$ python3 -q
>>> import numpy as np
>>> from numpy import linalg as LA
>>> np.set_printoptions(precision=2, suppress=True, linewidth=100, sign=" ")
>>> A2 = np.array([[-3, 1], [0, 0]])
>>> arr = np.tril(A2)
>>> print(arr)
[[-3  0]
 [ 0  0]]
>>> w, vecs = LA.eigh(arr)
>>> x = np.array([4, 5])
>>> print(np.round(x @ arr @ x / (x @ x), 2), w[0], w[-1])
-1.17 -3.0 0.0
>>> print((np.sign(vecs[:, -1].round(6)) == np.sign(vecs[0, -1].round(6))).astype(int))
[ 1  0]
>>> print(np.abs(arr).sum(axis=1).max(), np.abs(w).max())
3 3.0
>>> print(x @ arr @ x)
-48
>>> print(vecs * np.maximum(w, 0) @ vecs.T)
[[ 0.  0.]
 [ 0.  0.]]
>>> print(vecs * np.abs(w) @ vecs.T)
[[ 3.  0.]
 [ 0.  0.]]
>>> rank = LA.matrix_rank(arr)
>>> print(rank)
1
>>> N = LA.svd(arr)[2][rank:].T
>>> print([int(LA.matrix_rank(np.delete(arr, i, axis=0))) for i in range(2)])
[0, 1]
>>> print(LA.matrix_rank(arr.T @ arr), LA.matrix_rank(arr @ arr.T))
1 1
>>> print(np.sort(LA.eigvals(arr)))
[-3.  0.]
>>> print(arr @ arr)
[[ 9  0]
 [ 0  0]]
>>> print(np.prod(np.diag(arr)), round(float(LA.det(arr)), 2))
0 0.0
>>> w, vecs = LA.eigh(arr)
>>> print(w)
[-3.  0.]
>>> print(LA.eigvalsh(arr + 5 * np.eye(2)))
[ 2.  5.]
>>> print(vecs @ np.diag(w) @ vecs.T)
[[-3.  0.]
 [ 0.  0.]]
>>> print(LA.eigvalsh(arr @ arr))
[ 0.  9.]
>>> print(w.sum(), np.trace(arr))
-3.0 -3
>>> print(np.unique(w.round(6) + 0, return_counts=True)[1])
[ 1  1]
>>> print(LA.svd(arr, compute_uv=False))
[ 3.  0.]
>>> print((w > 1e-8).sum(), (w < -1e-8).sum())
0 1
>>> print(np.abs(vecs[:, -1]))
[ 0.  1.]
>>> print(vecs.T @ arr @ vecs)
[[-3.  0.]
 [ 0.  0.]]
>>> print((LA.matrix_power((arr != 0) + (arr.T != 0) + np.eye(2), 2) > 0).astype(int))
[[ 1  0]
 [ 0  1]]
